In [1]: import numpy as np

In [2]: np.set_printoptions(precision=1, suppress=True, linewidth=160)

In [3]: M = np.loadtxt("out1.csv", delimiter=",")

In [4]: M
Out[4]: 
array([[ 1.,  1., -1., -1., -1., -1.,  1.,  1.],
       [ 1., -1.,  1., -1.,  1., -1.,  1., -1.],
       [ 1., -1.,  1., -1., -1.,  1., -1.,  1.],
       [ 1.,  1.,  1.,  1., -1., -1., -1., -1.],
       [ 1., -1., -1.,  1.,  1., -1., -1.,  1.]])

In [5]: B = M / np.sqrt((M ** 2).mean(axis=1, keepdims=True))

In [6]: M - M.mean(axis=1, keepdims=True)
Out[6]: 
array([[ 1.,  1., -1., -1., -1., -1.,  1.,  1.],
       [ 1., -1.,  1., -1.,  1., -1.,  1., -1.],
       [ 1., -1.,  1., -1., -1.,  1., -1.,  1.],
       [ 1.,  1.,  1.,  1., -1., -1., -1., -1.],
       [ 1., -1., -1.,  1.,  1., -1., -1.,  1.]])

In [7]: B[3]
Out[7]: array([ 1.,  1.,  1.,  1., -1., -1., -1., -1.])

In [8]: def softmax(z):
   ...:     e = np.exp(z - z.max(axis=-1, keepdims=True))
   ...:     return e / e.sum(axis=-1, keepdims=True)
   ...: 

In [9]: softmax(M).sum(axis=1)
Out[9]: array([1., 1., 1., 1., 1.])

In [10]: np.round(softmax(M[1] + -1), 1) + 0
Out[10]: array([0.2, 0. , 0.2, 0. , 0.2, 0. , 0.2, 0. ])

In [11]: att = M @ M.T / np.sqrt(8)

In [12]: softmax(att)[1] @ M
Out[12]: array([ 1. , -0.8,  0.8, -0.8,  0.7, -0.9,  0.7, -0.7])

In [13]: vec = np.array([0, 0, 2, 9, 1, 9, 9, 2])

In [14]: M @ (2 * vec)
Out[14]: array([-20., -16., -12., -20., -16.])

In [15]: (M @ vec).argmax()
Out[15]: np.int64(2)

In [16]: M @ np.eye(8)[3]
Out[16]: array([-1., -1., -1.,  1.,  1.])

In [17]: (M * vec).sum(axis=1)
Out[17]: array([-10.,  -8.,  -6., -10.,  -8.])

In [18]: U, sigma, Vt = np.linalg.svd(M, full_matrices=False)

In [19]: sigma
Out[19]: array([2.8, 2.8, 2.8, 2.8, 2.8])

In [20]: np.allclose(U * sigma @ Vt, M)
Out[20]: True

In [21]: np.round(U.T @ M @ Vt.T, 1) + 0
Out[21]: 
array([[2.8, 0. , 0. , 0. , 0. ],
       [0. , 2.8, 0. , 0. , 0. ],
       [0. , 0. , 2.8, 0. , 0. ],
       [0. , 0. , 0. , 2.8, 0. ],
       [0. , 0. , 0. , 0. , 2.8]])

In [22]: round(float(np.sqrt((sigma ** 2).sum())), 1), round(float(np.linalg.norm(M)), 1)
Out[22]: (6.3, 6.3)

In [23]: np.round(U.T @ U, 1) + 0
Out[23]: 
array([[1., 0., 0., 0., 0.],
       [0., 1., 0., 0., 0.],
       [0., 0., 1., 0., 0.],
       [0., 0., 0., 1., 0.],
       [0., 0., 0., 0., 1.]])

In [24]: J = np.loadtxt("a.csv", delimiter=",")

In [25]: J
Out[25]: 
array([[ 1. ,  0. ,  0. ,  0. ,  0. ,  0. ,  0. ,  0. ,  0. ],
       [ 0. ,  1. ,  0. ,  0. ,  0. ,  0. ,  0. ,  0. ,  0. ],
       [ 0. ,  0. ,  1. ,  0. ,  0. ,  0. ,  0. ,  0. ,  0. ],
       [ 0. ,  0. ,  0. ,  1. ,  0. ,  0. ,  0. ,  0. ,  0. ],
       [ 0. ,  0. ,  0. ,  0. ,  1. ,  0. ,  0. ,  0. ,  0. ],
       [ 0. ,  0. ,  0. ,  0. ,  0. ,  1. ,  0. ,  0. ,  0. ],
       [ 0. ,  0. ,  0. ,  0. ,  0. ,  0. , -0.7, -0.7,  0. ],
       [ 0. ,  0. ,  0. ,  0. ,  0. ,  0. ,  0.7, -0.7,  0. ],
       [ 0. ,  0. ,  0. ,  0. ,  0. ,  0. ,  0. ,  0. ,  1. ]])

In [26]: gram = J.T @ J

In [27]: np.diag(gram)
Out[27]: array([1., 1., 1., 1., 1., 1., 1., 1., 1.])

In [28]: (J @ J.T).shape
Out[28]: (9, 9)

In [29]: np.linalg.eigvalsh(gram)[::-1]
Out[29]: array([1., 1., 1., 1., 1., 1., 1., 1., 1.])

In [30]: np.linalg.matrix_rank(gram)
Out[30]: np.int64(9)
